In [1]: import numpy as np

In [2]: from numpy import linalg as LA

In [3]: np.set_printoptions(precision=4, suppress=True, linewidth=120)

In [4]: F = np.loadtxt("mat.csv", delimiter=",")

In [5]: F
Out[5]: 
array([[ 2., -3.,  0.],
       [-3.,  1., -3.],
       [ 0., -3.,  5.]])

In [6]: th = np.radians(36)

In [7]: r_ = np.eye(3)

In [8]: r_[1, 1] = r_[0, 0] = np.cos(th)

In [9]: r_[1, 0], r_[0, 1] = -np.sin(th), np.sin(th)

In [10]: r_
Out[10]: 
array([[ 0.809 ,  0.5878,  0.    ],
       [-0.5878,  0.809 ,  0.    ],
       [ 0.    ,  0.    ,  1.    ]])

In [11]: M2 = F @ r_.T

In [12]: np.allclose(LA.norm(F, axis=1), LA.norm(M2, axis=1))
Out[12]: True

In [13]: M2
Out[13]: 
array([[-0.1453, -3.6026,  0.    ],
       [-1.8393,  2.5724, -3.    ],
       [-1.7634, -2.4271,  5.    ]])

In [14]: np.abs(M2 - F).max(axis=0)
Out[14]: array([2.1453, 1.5724, 0.    ])

In [15]: np.allclose(F @ F.T, M2 @ M2.T)
Out[15]: True

In [16]: round(float(LA.det(r_)), 4), round(float(np.trace(r_)), 4)
Out[16]: (1.0, 2.618)

In [17]: np.round(LA.det(M2[::-1]), 4)
Out[17]: np.float64(53.0)

In [18]: round(np.einsum("ij,ji->", M2, M2), 4)
Out[18]: np.float64(59.4529)

In [19]: LA.eigvals(M2)
Out[19]: array([-2.4302,  3.3531,  6.5041])

In [20]: np.round(LA.eigvals(M2).sum().real, 4)
Out[20]: np.float64(7.4271)

In [21]: round(float(LA.det(F[::-1])), 4)
Out[21]: 53.0

In [22]: np.einsum("ij,ji->", F, F)
Out[22]: np.float64(66.0)

In [23]: round(float(LA.det(2 * F)), 4), np.round(LA.det(F), 4)
Out[23]: (-424.0, np.float64(-53.0))

In [24]: np.kron(np.eye(2, dtype=int), F)
Out[24]: 
array([[ 2., -3.,  0.,  0., -0.,  0.],
       [-3.,  1., -3., -0.,  0., -0.],
       [ 0., -3.,  5.,  0., -0.,  0.],
       [ 0., -0.,  0.,  2., -3.,  0.],
       [-0.,  0., -0., -3.,  1., -3.],
       [ 0., -0.,  0.,  0., -3.,  5.]])

In [25]: round(float(LA.eigvals(F).sum().real), 4)
Out[25]: 8.0

In [26]: np.poly(F)
Out[26]: array([ 1., -8., -1., 53.])

In [27]: np.einsum("ii->", F)
Out[27]: np.float64(8.0)

In [28]: LA.eigvals(F)
Out[28]: array([-2.3157,  3.2302,  7.0854])

In [29]: K = np.load("block6.npy")

In [30]: K
Out[30]: 
array([[ 0.,  0.,  0.],
       [ 0., -3.,  5.],
       [ 0., -3., -2.]])

In [31]: # rank 2

In [32]: U, sv, Vt = LA.svd(K)

In [33]: np.argmax(sv[:-1] / (sv[1:] + 1e-6)) + 1
Out[33]: np.int64(2)

In [34]: M2 = U[:, :2] @ np.diag(sv[:2]) @ Vt[:2]

In [35]: LA.matrix_rank(M2)
Out[35]: np.int64(2)

In [36]: LA.matrix_rank(K, rtol=0.05)
Out[36]: np.int64(2)

In [37]: np.round(LA.norm(K - M2) / LA.norm(K), 4)
Out[37]: np.float64(0.0)

In [38]: round(float(LA.eigvals(K).sum().real), 4)
Out[38]: -5.0

In [39]: np.round(LA.det(K.T), 4)
Out[39]: np.float64(0.0)

In [40]: np.einsum("ij,ji->", K, K)
Out[40]: np.float64(-17.0)

In [41]: LA.eigvals(K)
Out[41]: array([-2.5+3.8406j, -2.5-3.8406j,  0. +0.j    ])

In [42]: np.einsum("ii->", K)
Out[42]: np.float64(-5.0)

In [43]: round(float(LA.norm(K, "nuc")), 4)
Out[43]: 9.434

In [44]: round(LA.norm(K, 2), 4)
Out[44]: np.float64(5.835)

In [45]: LA.norm(K, axis=1).argmax()
Out[45]: np.int64(1)

In [46]: LA.norm(K, axis=0)
Out[46]: array([0.    , 4.2426, 5.3852])

In [47]: round(float(LA.norm(K[1] - K[2])), 4)
Out[47]: 7.0

In [48]: round(LA.norm(K) ** 2 / LA.norm(K, 2) ** 2, 4)
Out[48]: np.float64(1.3804)

In [49]: LA.norm(K, axis=1)
Out[49]: array([0.    , 5.831 , 3.6056])

In [50]: rng = np.random.default_rng(40)

In [51]: M2 = K + rng.integers(-2, 3, (3, 2)) @ rng.integers(-2, 3, (2, 3))

In [52]: M2
Out[52]: 
array([[ 1., -2.,  2.],
       [ 5., -1.,  7.],
       [ 2., -7.,  2.]])

In [53]: np.round(LA.svd(M2 - K, compute_uv=False), 4) + 0
Out[53]: array([7.1895, 5.1295, 0.    ])

In [54]: U, sv, Vt = LA.svd(K)

In [55]: evecs = Vt[:(sv > 1e-8).sum()]

In [56]: vec = K[2] + -2 * K[0] + rng.integers(2) * np.eye(3)[1]

In [57]: vec
Out[57]: array([ 0., -2., -2.])

In [58]: np.round(evecs.T @ evecs, 4) + 0
Out[58]: 
array([[0., 0., 0.],
       [0., 1., 0.],
       [0., 0., 1.]])

In [59]: round(LA.norm(vec - evecs.T @ evecs @ vec), 4)
Out[59]: np.float64(0.0)

In [60]: np.allclose(evecs.T @ evecs @ vec, vec)
Out[60]: True
